$ ipython --no-banner

In [1]: import numpy as np

In [2]: import numpy.linalg as la

In [3]: np.set_printoptions(suppress=True, linewidth=160)

In [4]: J = np.load("mat.npy")

In [5]: print(J)
[[ 1  1 -1 -1 -1 -1  1  1]
 [ 1 -1 -1  1 -1  1  1 -1]
 [ 1  1  1  1 -1 -1 -1 -1]
 [ 1 -1  1 -1  1 -1  1 -1]
 [ 1 -1 -1  1  1 -1 -1  1]]

In [6]: t = np.radians(36)

In [7]: Rm = np.eye(8)

In [8]: Rm[2, 2] = Rm[6, 6] = np.cos(t)

In [9]: Rm[2, 6], Rm[6, 2] = -np.sin(t), np.sin(t)

In [10]: print(Rm.round(3))
[[ 1.     0.     0.     0.     0.     0.     0.     0.   ]
 [ 0.     1.     0.     0.     0.     0.     0.     0.   ]
 [ 0.     0.     0.809  0.     0.     0.    -0.588  0.   ]
 [ 0.     0.     0.     1.     0.     0.     0.     0.   ]
 [ 0.     0.     0.     0.     1.     0.     0.     0.   ]
 [ 0.     0.     0.     0.     0.     1.     0.     0.   ]
 [ 0.     0.     0.588  0.     0.     0.     0.809  0.   ]
 [ 0.     0.     0.     0.     0.     0.     0.     1.   ]]

In [11]: other = J @ Rm.T

In [12]: print(np.allclose(la.norm(J, axis=1), la.norm(other, axis=1)))
True

In [13]: print(np.round(np.abs(other - J).max(axis=0), 3))
[0.    0.    0.779 0.    0.    0.    0.779 0.   ]

In [14]: print(np.round(la.det(Rm), 3), round(np.trace(Rm), 3))
1.0 7.618

In [15]: print(np.allclose(J @ J.T, other @ other.T))
True

In [16]: other = np.array([[1, 0], [3, 2]])

In [17]: Z = np.array([[0, 3], [3, 1]])

In [18]: A = np.kron(other, Z)

In [19]: print(A)
[[0 3 0 0]
 [3 1 0 0]
 [0 9 0 6]
 [9 3 6 2]]

In [20]: print(np.round(la.svd(A, compute_uv=False), 3))
[13.112  9.409  1.913  1.373]

In [21]: print(np.unravel_index(np.abs(A).argmax(), A.shape))
(np.int64(2), np.int64(1))

In [22]: print(la.matrix_rank(A))
4

In [23]: print(A.mean(axis=0))
[3.  4.  1.5 2. ]

In [24]: print(np.diff(A, axis=0))
[[ 3 -2  0  0]
 [-3  8  0  6]
 [ 9 -6  6 -4]]

In [25]: print(np.abs(A).max())
9

In [26]: print(round(float(la.norm(A)), 3))
16.31

In [27]: print(np.count_nonzero(A))
9

In [28]: print(A.sum(axis=1))
[ 3  4 15 20]

In [29]: other = np.array([[-2, 2, 1, -3, 0, 3, 0, 1]])

In [30]: F = np.block([[np.zeros((1, 1)), other], [other.T, np.zeros((8, 8))]])

In [31]: print(F)
[[ 0. -2.  2.  1. -3.  0.  3.  0.  1.]
 [-2.  0.  0.  0.  0.  0.  0.  0.  0.]
 [ 2.  0.  0.  0.  0.  0.  0.  0.  0.]
 [ 1.  0.  0.  0.  0.  0.  0.  0.  0.]
 [-3.  0.  0.  0.  0.  0.  0.  0.  0.]
 [ 0.  0.  0.  0.  0.  0.  0.  0.  0.]
 [ 3.  0.  0.  0.  0.  0.  0.  0.  0.]
 [ 0.  0.  0.  0.  0.  0.  0.  0.  0.]
 [ 1.  0.  0.  0.  0.  0.  0.  0.  0.]]

In [32]: # symmetric, so the eigenvalues are real

In [33]: left, sigma, VT = la.svd(F)

In [34]: print(np.argmax(sigma[:-1] / (sigma[1:] + 1e-6)) + 1)
2

In [35]: print(sigma.round(3) + 0)
[5.292 5.292 0.    0.    0.    0.    0.    0.    0.   ]

In [36]: other = left[:, :2] @ np.diag(sigma[:2]) @ VT[:2]

In [37]: print(round(float(la.norm(F - other, 2)), 3), round(sigma[2], 3))
0.0 0.0

In [38]: print(round(la.norm(F - other) / la.norm(F), 3))
0.0

In [39]: print(np.round(np.abs(F - other).max(), 3))
0.0

In [40]: print((la.matrix_power((F != 0) + (F.T != 0) + np.eye(9), 9) > 0).astype(int))
[[1 1 1 1 1 0 1 0 1]
 [1 1 1 1 1 0 1 0 1]
 [1 1 1 1 1 0 1 0 1]
 [1 1 1 1 1 0 1 0 1]
 [1 1 1 1 1 0 1 0 1]
 [0 0 0 0 0 1 0 0 0]
 [1 1 1 1 1 0 1 0 1]
 [0 0 0 0 0 0 0 1 0]
 [1 1 1 1 1 0 1 0 1]]

In [41]: print(round(la.det(F), 3))
0.0

In [42]: print(np.round(np.sort(la.eigvals(F).real), 3))
[-5.292  0.     0.     0.     0.     0.     0.     0.     5.292]

In [43]: print((F != 0).astype(int))
[[0 1 1 1 1 0 1 0 1]
 [1 0 0 0 0 0 0 0 0]
 [1 0 0 0 0 0 0 0 0]
 [1 0 0 0 0 0 0 0 0]
 [1 0 0 0 0 0 0 0 0]
 [0 0 0 0 0 0 0 0 0]
 [1 0 0 0 0 0 0 0 0]
 [0 0 0 0 0 0 0 0 0]
 [1 0 0 0 0 0 0 0 0]]

In [44]: left, sigma, VT = la.svd(F)

In [45]: evecs = VT[:(sigma > 1e-8).sum()]

In [46]: rng = np.random.default_rng(998)

In [47]: x0 = F[7] + -3 * F[4] + rng.integers(2) * np.eye(9)[2]

In [48]: print(x0)
[9. 0. 1. 0. 0. 0. 0. 0. 0.]

In [49]: print(np.round(la.norm(x0 - evecs.T @ evecs @ x0), 3))
0.926

In [50]: print(np.round(evecs.T @ evecs, 3))
[[ 1.     0.     0.     0.     0.     0.     0.     0.     0.   ]
 [ 0.     0.143 -0.143 -0.071  0.214  0.    -0.214  0.    -0.071]
 [ 0.    -0.143  0.143  0.071 -0.214  0.     0.214  0.     0.071]
 [ 0.    -0.071  0.071  0.036 -0.107  0.     0.107  0.     0.036]
 [ 0.     0.214 -0.214 -0.107  0.321  0.    -0.321  0.    -0.107]
 [ 0.     0.     0.     0.     0.     0.     0.     0.     0.   ]
 [ 0.    -0.214  0.214  0.107 -0.321  0.     0.321  0.     0.107]
 [ 0.     0.     0.     0.     0.     0.     0.     0.     0.   ]
 [ 0.    -0.071  0.071  0.036 -0.107  0.     0.107  0.     0.036]]

In [51]: other = F + rng.integers(-2, 3, (9, 2)) @ rng.integers(-2, 3, (2, 9))

In [52]: print(other)
[[ 1.  0.  0.  0. -5. -2.  5. -2. -1.]
 [-3. -2. -2.  3.  2.  0.  2. -2. -2.]
 [ 2.  0. -4.  2.  0. -2.  4. -4. -4.]
 [ 0. -2.  0.  2.  2.  1.  0.  0.  0.]
 [-1.  4.  4. -6. -4.  0. -4.  4.  4.]
 [ 2.  4.  4. -6. -4.  0. -4.  4.  4.]
 [ 4.  2. -4.  0. -2. -3.  4. -4. -4.]
 [ 2.  4. -2. -3. -4. -3.  2. -2. -2.]
 [ 1.  0.  4. -2.  0.  2. -4.  4.  4.]]

In [53]: print(other - F)
[[ 1.  2. -2. -1. -2. -2.  2. -2. -2.]
 [-1. -2. -2.  3.  2.  0.  2. -2. -2.]
 [ 0.  0. -4.  2.  0. -2.  4. -4. -4.]
 [-1. -2.  0.  2.  2.  1.  0.  0.  0.]
 [ 2.  4.  4. -6. -4.  0. -4.  4.  4.]
 [ 2.  4.  4. -6. -4.  0. -4.  4.  4.]
 [ 1.  2. -4.  0. -2. -3.  4. -4. -4.]
 [ 2.  4. -2. -3. -4. -3.  2. -2. -2.]
 [ 0.  0.  4. -2.  0.  2. -4.  4.  4.]]

In [54]: print(np.abs(other - F).sum(axis=1))
[16. 16. 20.  8. 32. 32. 24. 24. 20.]
